% ipython --no-banner

In [1]: import numpy as np

In [2]: np.set_printoptions(suppress=True, linewidth=160)

In [3]: data = np.tril(np.array([[4, -1, 1, -5, 2],
   ...:     [-4, 4, 0, 0, 4],
   ...:     [0, 1, 1, 4, 5],
   ...:     [-2, -4, -5, 0, -4],
   ...:     [2, -4, -1, -1, 2]]), -1) + np.eye(5, dtype=int)

In [4]: print(data)
[[ 1  0  0  0  0]
 [-4  1  0  0  0]
 [ 0  1  1  0  0]
 [-2 -4 -5  1  0]
 [ 2 -4 -1 -1  1]]

In [5]: U, s, vt = np.linalg.svd(data)

In [6]: print(s.round(2))
[7.5  5.4  1.87 0.15 0.09]

In [7]: M2 = U[:, :3] @ np.diag(s[:3]) @ vt[:3]

In [8]: print(round(np.linalg.norm(data - M2, 2), 2), round(float(s[3]), 2))
0.15 0.15

In [9]: print(np.round(np.linalg.det(data[::-1]), 2))
1.0

In [10]: print(np.kron(np.eye(2, dtype=int), data))
[[ 1  0  0  0  0  0  0  0  0  0]
 [-4  1  0  0  0  0  0  0  0  0]
 [ 0  1  1  0  0  0  0  0  0  0]
 [-2 -4 -5  1  0  0  0  0  0  0]
 [ 2 -4 -1 -1  1  0  0  0  0  0]
 [ 0  0  0  0  0  1  0  0  0  0]
 [ 0  0  0  0  0 -4  1  0  0  0]
 [ 0  0  0  0  0  0  1  1  0  0]
 [ 0  0  0  0  0 -2 -4 -5  1  0]
 [ 0  0  0  0  0  2 -4 -1 -1  1]]

In [11]: print(np.poly(data))
[  1.  -5.  10. -10.   5.  -1.]

In [12]: print(np.einsum("ij,ji->", data, data))
5

In [13]: print(np.round(np.linalg.eigvals(data), 2))
[1. 1. 1. 1. 1.]

In [14]: print(round(np.linalg.norm(data, 2) / np.linalg.norm(data), 2))
0.8

In [15]: print([round(float(x), 2) for x in np.linalg.svd(data, compute_uv=False)[:3]])
[7.5, 5.4, 1.87]

In [16]: print(np.round(np.abs(np.linalg.svd(data)[2][-1]), 2))
[0.07 0.32 0.28 0.05 0.9 ]

In [17]: print(np.linalg.cond(data) > 100)
False

In [18]: print(round(np.log10(np.linalg.cond(data))))
2

In [19]: M2 = np.array([[3, 0, 3], [0, 2, 1]])

In [20]: cent = np.kron(M2, data)

In [21]: print(np.round(np.linalg.norm(cent, 2), 2), np.round(np.linalg.norm(M2, 2) * np.linalg.norm(data, 2), 2))
32.41 32.41

In [22]: print(np.linalg.matrix_rank(cent))
10
